$ python3 -q
>>> import numpy as np
>>> import numpy.linalg as la
>>> np.set_printoptions(precision=2, suppress=True, linewidth=140)
>>> rd = lambda a: np.round(a, 2) + 0
>>> mat = np.loadtxt("sample6.csv", delimiter=",")
>>> print(rd(mat))
[[-4.27  0.54 -2.34  1.03]
 [ 1.67 -3.14 -2.88  2.02]
 [ 1.11  1.35 -3.21 -3.41]
 [ 1.67  3.61 -0.95  2.88]]
>>> q = mat.astype(float).copy()
>>> for j in range(4):
...     q[:, j] -= q[:, :j] @ (q[:, :j].T @ q[:, j])
...     q[:, j] /= la.norm(q[:, j])
... 
>>> print(rd(q.T @ q))
[[1. 0. 0. 0.]
 [0. 1. 0. 0.]
 [0. 0. 1. 0.]
 [0. 0. 0. 1.]]
>>> th = np.radians(90)
>>> r_ = np.eye(4)
>>> r_[2, 2] = r_[3, 3] = np.cos(th)
>>> r_[2, 3], r_[3, 2] = -np.sin(th), np.sin(th)
>>> print(rd(r_))
[[ 1.  0.  0.  0.]
 [ 0.  1.  0.  0.]
 [ 0.  0.  0. -1.]
 [ 0.  0.  1.  0.]]
>>> other = mat @ r_.T
>>> print(rd(np.abs(other - mat).max(axis=0)))
[0.   0.   6.62 4.9 ]
>>> print(rd(other))
[[-4.27  0.54 -1.03 -2.34]
 [ 1.67 -3.14 -2.02 -2.88]
 [ 1.11  1.35  3.41 -3.21]
 [ 1.67  3.61 -2.88 -0.95]]
>>> print(rd(la.det(r_)), np.trace(r_))
1.0 2.0
>>> data = np.load("data.npy")
>>> print(data)
[[-3 -3  9]
 [-7  5  5]
 [ 0  5 -1]
 [-3 -3  9]]
>>> other = data / np.sqrt((data ** 2).mean(axis=1, keepdims=True))
>>> print(rd(other[1]))
[-1.22  0.87  0.87]
>>> M = np.load("arr.npy")
>>> print(M)
[[ 1.8   0.49 -1.1   0.26]
 [ 1.01  0.41 -3.09  1.18]
 [-1.2   0.21  2.61 -1.8 ]
 [-3.41  0.48  1.28 -2.11]
 [ 0.83  0.13  1.99 -0.9 ]
 [-1.99  0.14  0.6  -0.88]
 [ 0.18 -0.19  1.93 -0.63]
 [ 2.2   1.   -2.9   0.59]
 [ 2.22 -0.28  1.32  0.3 ]
 [ 2.15 -0.28  1.25  0.3 ]
 [ 3.41 -0.51 -1.28  2.06]
 [ 2.02  0.32  0.78 -0.3 ]
 [ 2.18  0.99 -2.86  0.61]
 [ 1.36 -0.04  0.7  -0.03]
 [ 0.75 -0.3   0.61  0.31]
 [ 4.63  0.1  -1.11  1.49]
 [ 3.8   0.4  -1.69  1.21]
 [-0.62  0.14  1.3  -0.85]
 [ 3.62  1.   -2.17  0.61]
 [ 0.77 -0.72 -0.82  1.48]
 [-0.39 -0.51  1.81 -0.31]
 [ 0.22  0.69 -3.7   0.9 ]
 [-3.   -0.7   2.31 -0.9 ]
 [-0.41  1.21 -1.01 -1.22]
 [-2.81 -0.01 -1.4  -0.02]
 [ 2.01  1.59 -3.37  0.02]
 [-0.79  0.3  -0.58 -0.3 ]
 [-0.39 -0.87  0.38  0.9 ]]
>>> d = la.norm(M[:, None] - M[None], axis=-1)
>>> print(d[19].round(6).argsort(kind="stable")[:4])
[19 27 14  0]
>>> print(rd(d[:5, :5]))
[[0.   2.33 5.2  6.2  3.46]
 [2.33 0.   6.8  7.03 5.5 ]
 [5.2  6.8  0.   2.61 2.31]
 [6.2  7.03 2.61 0.   4.48]
 [3.46 5.5  2.31 4.48 0.  ]]
>>> Uu, sigma, VT = la.svd(M)
>>> print(rd(sigma))
[13.73  7.92  4.18  0.11]
>>> print(np.argmax(sigma[:-1] / (sigma[1:] + 1e-6)) + 1)
3
>>> other = Uu[:, :3] @ np.diag(sigma[:3]) @ VT[:3]
>>> print(rd(np.abs(M - other).max()))
0.04
>>> print(la.matrix_rank(other))
3
>>> print(la.matrix_rank(M, rtol=0.05))
3
>>> cen = M - M.mean(axis=0)
>>> Uu, sigma, VT = la.svd(cen, full_matrices=False)
>>> print(rd(VT[0] * np.sign(VT[0, np.abs(VT[0]).argmax()])))
[ 0.73  0.1  -0.59  0.33]
>>> G = np.cov(M, rowvar=False)
>>> print(np.argwhere(np.triu(np.abs(np.corrcoef(M.T)) > 0.8, 1)))
[]
>>> print(rd(np.corrcoef(M[:, 2], M[:, 3])[0, 1]))
-0.61
>>> print(np.argsort(-M.std(axis=0).round(6), kind="stable"))
[0 2 3 1]
>>> print(rd(G))
[[ 4.33  0.28 -1.69  1.48]
 [ 0.28  0.38 -0.71 -0.09]
 [-1.69 -0.71  3.56 -1.16]
 [ 1.48 -0.09 -1.16  1.01]]
>>> print(rd(np.polyfit(M[:, 2], M[:, 3], 1)))
[-0.33 -0.03]
>>> arr = np.loadtxt("run4.csv", delimiter=",")
>>> print(arr)
[[12.52  8.2   8.74 10.86]
 [13.    9.57  7.45  8.46]
 [11.95  9.4  10.08  8.7 ]
 [11.15  8.23  7.33  8.39]
 [12.23  9.31  9.29  8.83]
 [11.3   8.54  9.84 10.08]
 [13.29  8.91  9.78  9.51]
 [11.16  9.29  8.65  7.97]
 [12.44  8.64  9.69  9.77]
 [12.31  8.52  7.82  9.75]
 [11.56 10.11  7.99  9.23]
 [10.83  8.81  8.26  7.73]
 [12.01  8.91  8.75  9.57]
 [11.8   8.69  9.4   9.21]
 [12.19  7.9   8.41 10.3 ]
 [11.73  8.1  10.47 11.39]
 [11.63  9.62 10.27  8.33]
 [11.11 10.97  7.46  9.73]
 [10.22  8.73  8.67 10.22]
 [11.84 10.24  9.35  9.03]
 [11.58 10.98  7.35  8.95]
 [11.65  8.52  7.52  8.62]
 [13.25 10.45  9.23 12.09]
 [11.59  7.31  7.95  5.97]
 [11.46 10.53  8.97  9.45]
 [11.55  8.84  8.13  6.91]
 [13.87  9.32  9.3   9.48]
 [10.51  8.01  8.74 10.32]]
>>> P = arr @ la.solve(arr.T @ arr, arr.T)
>>> print(np.allclose(P @ P, P))
True
